$ python -q
>>> import numpy as np
>>> np.set_printoptions(precision=1, suppress=True, linewidth=100, legacy="1.25")
>>> def rnd(a):
...     return np.round(a, 1) + 0
... 
>>> arr = np.loadtxt("mat.csv", delimiter=",")
>>> arr
array([[ 1., -1.,  4.],
       [-1.,  1., -1.],
       [ 4., -1.,  1.]])
>>> x0 = np.array([0, 1, -1])
>>> rhs = arr @ x0
>>> rhs
array([-5.,  2., -2.])
>>> rnd(np.linalg.solve(arr, rhs + arr[:, 0]))
array([ 1.,  1., -1.])
>>> rnd(np.linalg.solve(arr, rhs))
array([ 0.,  1., -1.])
>>> evals, vecs = np.linalg.eigh(arr)
>>> np.unique(evals.round(6) + 0, return_counts=True)[1]
array([1, 1, 1])
>>> rnd(vecs.T @ vecs)
array([[1., 0., 0.],
       [0., 1., 0.],
       [0., 0., 1.]])
>>> (evals > 1e-8).sum(), (evals < -1e-8).sum()
(2, 1)
>>> rnd(vecs.T @ arr @ vecs)
array([[-3. ,  0. ,  0. ],
       [ 0. ,  0.6,  0. ],
       [ 0. ,  0. ,  5.4]])
>>> rnd(np.linalg.eigvalsh(arr + 2 * np.eye(3)))
array([-1. ,  2.6,  7.4])
>>> x0 = np.array([0, 0, 4])
>>> rhs = arr @ x0
>>> beta, lr = np.zeros(3), 1 / np.linalg.norm(arr, 2) ** 2
>>> for i in range(60):
...     beta -= lr * arr.T @ (arr @ beta - rhs)
...     if i % 10 == 0: print(i, round(np.linalg.norm(arr @ beta - rhs), 1))
... 
0 5.9
10 0.5
20 0.4
30 0.3
40 0.3
50 0.3
>>> rnd(beta)
array([-0.1, -0.4,  3.9])
>>> M2 = np.linalg.inv(arr)
>>> np.allclose(M2, arr.T)
False
>>> rnd(np.linalg.det(arr) * M2)
array([[  0.,  -3.,  -3.],
       [ -3., -15.,  -3.],
       [ -3.,  -3.,   0.]])
>>> rnd(np.linalg.inv(M2))
array([[ 1., -1.,  4.],
       [-1.,  1., -1.],
       [ 4., -1.,  1.]])
>>> rnd(np.linalg.slogdet(arr)[0])
-1.0
>>> rnd(np.linalg.det(arr) * np.linalg.det(M2))
1.0
>>> (np.abs(M2) > 1e-9).astype(int)
array([[0, 1, 1],
       [1, 1, 1],
       [1, 1, 0]])
>>> rnd(M2)
array([[0. , 0.3, 0.3],
       [0.3, 1.7, 0.3],
       [0.3, 0.3, 0. ]])
>>> J = np.load("w.npy")
>>> J
array([[ 2,  3,  4,  5,  6,  7,  8,  9],
       [10, 11, 12, 13, 14, 15, 16, 17],
       [18, 19, 20, 21, 22, 23, 24, 25],
       [26, 27, 28, 29, 30, 31, 32, 33],
       [34, 35, 36, 37, 38, 39, 40, 41],
       [42, 43, 44, 45, 46, 47, 48, 49]])
>>> M2 = np.array([[6, -3], [-7, -2], [-8, -2]])
>>> np.einsum("ik,kj->ij", arr, M2)
array([[-19.,  -9.],
       [ -5.,   3.],
       [ 23., -12.]])
>>> np.linalg.matrix_rank(arr @ M2)
2
>>> M2 = np.array([[3, 1], [0, 5], [5, 4], [2, 2], [3, 4], [0, 0], [0, 0], [4, 1]])
>>> np.vstack([J, M2.T]).shape
(8, 8)
>>> np.einsum("ij,ij->i", J, J)
array([  284,  1500,  3740,  7004, 11292, 16604])
>>> M2.T @ J.T
array([[ 90, 226, 362, 498, 634, 770],
       [ 76, 212, 348, 484, 620, 756]])
>>> np.einsum("ik,kj->ij", J, M2)
array([[ 90,  76],
       [226, 212],
       [362, 348],
       [498, 484],
       [634, 620],
       [770, 756]])
>>> np.einsum("ij->j", J)
array([132, 138, 144, 150, 156, 162, 168, 174])
>>> np.linalg.matrix_rank(J @ M2)
2
